In [1]: import numpy as np

In [2]: import numpy.linalg as la

In [3]: np.set_printoptions(precision=2, suppress=True, linewidth=100)

In [4]: def tidy(a):
   ...:     return np.round(a, 2) + 0
   ...: 

In [5]: W0 = np.array([[3, 0, 0, 0, 0, 0, 0],
   ...:     [0, 2, 0, 0, 0, 0, 0],
   ...:     [0, 0, 5, 0, 0, 0, 0],
   ...:     [0, 0, 0, 2, 0, 0, 0],
   ...:     [0, 0, 0, 0, 1, 0, 0],
   ...:     [0, 0, 0, 0, 0, 1, 0],
   ...:     [0, 0, 0, 0, 0, 0, 0]])

In [6]: rng = np.random.default_rng(2753)

In [7]: A2 = W0 + rng.integers(-2, 3, (7, 6)) @ rng.integers(-2, 3, (6, 7))

In [8]: A2
Out[8]: 
array([[ -2,  -3,   1,   1,  -3,   1,   3],
       [ -7,  -1,   7,   3,  -6,   4,   4],
       [ -7,  -5,  16,   1,  -4,   7,   2],
       [ -3,   1,  10,   3,  -5,   6,  -2],
       [  3,   1,   0,  -1,   3,  -1,   3],
       [  8,   7,   2,  -1,   2,   3, -10],
       [  9,   3,  -4,  -1,   7,  -3,  -2]])

In [9]: tidy(la.svd(A2 - W0, compute_uv=False))
Out[9]: array([28.12, 16.03,  6.07,  3.52,  1.69,  0.4 ,  0.  ])

In [10]: np.abs(A2 - W0).sum(axis=1)
Out[10]: array([17, 34, 37, 28, 11, 32, 29])

In [11]: print(la.matrix_rank(A2 - W0, tol=1e-8))
6

In [12]: left, sigma, Vt = la.svd(W0)

In [13]: evecs = Vt[:(sigma > 1e-8).sum()]

In [14]: x = W0[3] + 2 * W0[0] + rng.integers(2) * np.eye(7)[5]

In [15]: x
Out[15]: array([6., 0., 0., 2., 0., 0., 0.])

In [16]: evecs.T @ evecs
Out[16]: 
array([[1., 0., 0., 0., 0., 0., 0.],
       [0., 1., 0., 0., 0., 0., 0.],
       [0., 0., 1., 0., 0., 0., 0.],
       [0., 0., 0., 1., 0., 0., 0.],
       [0., 0., 0., 0., 1., 0., 0.],
       [0., 0., 0., 0., 0., 1., 0.],
       [0., 0., 0., 0., 0., 0., 0.]])

In [17]: print(W0 @ W0.T)
[[ 9  0  0  0  0  0  0]
 [ 0  4  0  0  0  0  0]
 [ 0  0 25  0  0  0  0]
 [ 0  0  0  4  0  0  0]
 [ 0  0  0  0  1  0  0]
 [ 0  0  0  0  0  1  0]
 [ 0  0  0  0  0  0  0]]

In [18]: W0[:, 2] @ W0[:, 4]
Out[18]: np.int64(0)

In [19]: th = np.radians(135)

In [20]: Rm = np.eye(7)

In [21]: Rm[6, 6] = Rm[1, 1] = np.cos(th)

In [22]: Rm[6, 1], Rm[1, 6] = -np.sin(th), np.sin(th)

In [23]: print(tidy(Rm))
[[ 1.    0.    0.    0.    0.    0.    0.  ]
 [ 0.   -0.71  0.    0.    0.    0.    0.71]
 [ 0.    0.    1.    0.    0.    0.    0.  ]
 [ 0.    0.    0.    1.    0.    0.    0.  ]
 [ 0.    0.    0.    0.    1.    0.    0.  ]
 [ 0.    0.    0.    0.    0.    1.    0.  ]
 [ 0.   -0.71  0.    0.    0.    0.   -0.71]]

In [24]: A2 = W0 @ Rm.T

In [25]: np.allclose(W0 @ W0.T, A2 @ A2.T)
Out[25]: True

In [26]: tidy(A2)
Out[26]: 
array([[ 3.  ,  0.  ,  0.  ,  0.  ,  0.  ,  0.  ,  0.  ],
       [ 0.  , -1.41,  0.  ,  0.  ,  0.  ,  0.  , -1.41],
       [ 0.  ,  0.  ,  5.  ,  0.  ,  0.  ,  0.  ,  0.  ],
       [ 0.  ,  0.  ,  0.  ,  2.  ,  0.  ,  0.  ,  0.  ],
       [ 0.  ,  0.  ,  0.  ,  0.  ,  1.  ,  0.  ,  0.  ],
       [ 0.  ,  0.  ,  0.  ,  0.  ,  0.  ,  1.  ,  0.  ],
       [ 0.  ,  0.  ,  0.  ,  0.  ,  0.  ,  0.  ,  0.  ]])

In [27]: np.allclose(la.norm(W0, axis=1), la.norm(A2, axis=1))
Out[27]: True

In [28]: tidy(np.abs(A2 - W0).max(axis=0))
Out[28]: array([0.  , 3.41, 0.  , 0.  , 0.  , 0.  , 1.41])

In [29]: T = np.stack([A2, 2 * A2, A2[::-1]])

In [30]: T.shape
Out[30]: (3, 7, 7)

In [31]: tidy(T.sum(axis=0))
Out[31]: 
array([[ 9.  ,  0.  ,  0.  ,  0.  ,  0.  ,  0.  ,  0.  ],
       [ 0.  , -4.24,  0.  ,  0.  ,  0.  ,  1.  , -4.24],
       [ 0.  ,  0.  , 15.  ,  0.  ,  1.  ,  0.  ,  0.  ],
       [ 0.  ,  0.  ,  0.  ,  8.  ,  0.  ,  0.  ,  0.  ],
       [ 0.  ,  0.  ,  5.  ,  0.  ,  3.  ,  0.  ,  0.  ],
       [ 0.  , -1.41,  0.  ,  0.  ,  0.  ,  3.  , -1.41],
       [ 3.  ,  0.  ,  0.  ,  0.  ,  0.  ,  0.  ,  0.  ]])

In [32]: print(tidy(la.norm(T, axis=(1, 2))))
[ 6.63 13.27  6.63]

In [33]: np.einsum("bij,cij->bc", T, T)
Out[33]: 
array([[ 44.,  88.,   4.],
       [ 88., 176.,   8.],
       [  4.,   8.,  44.]])
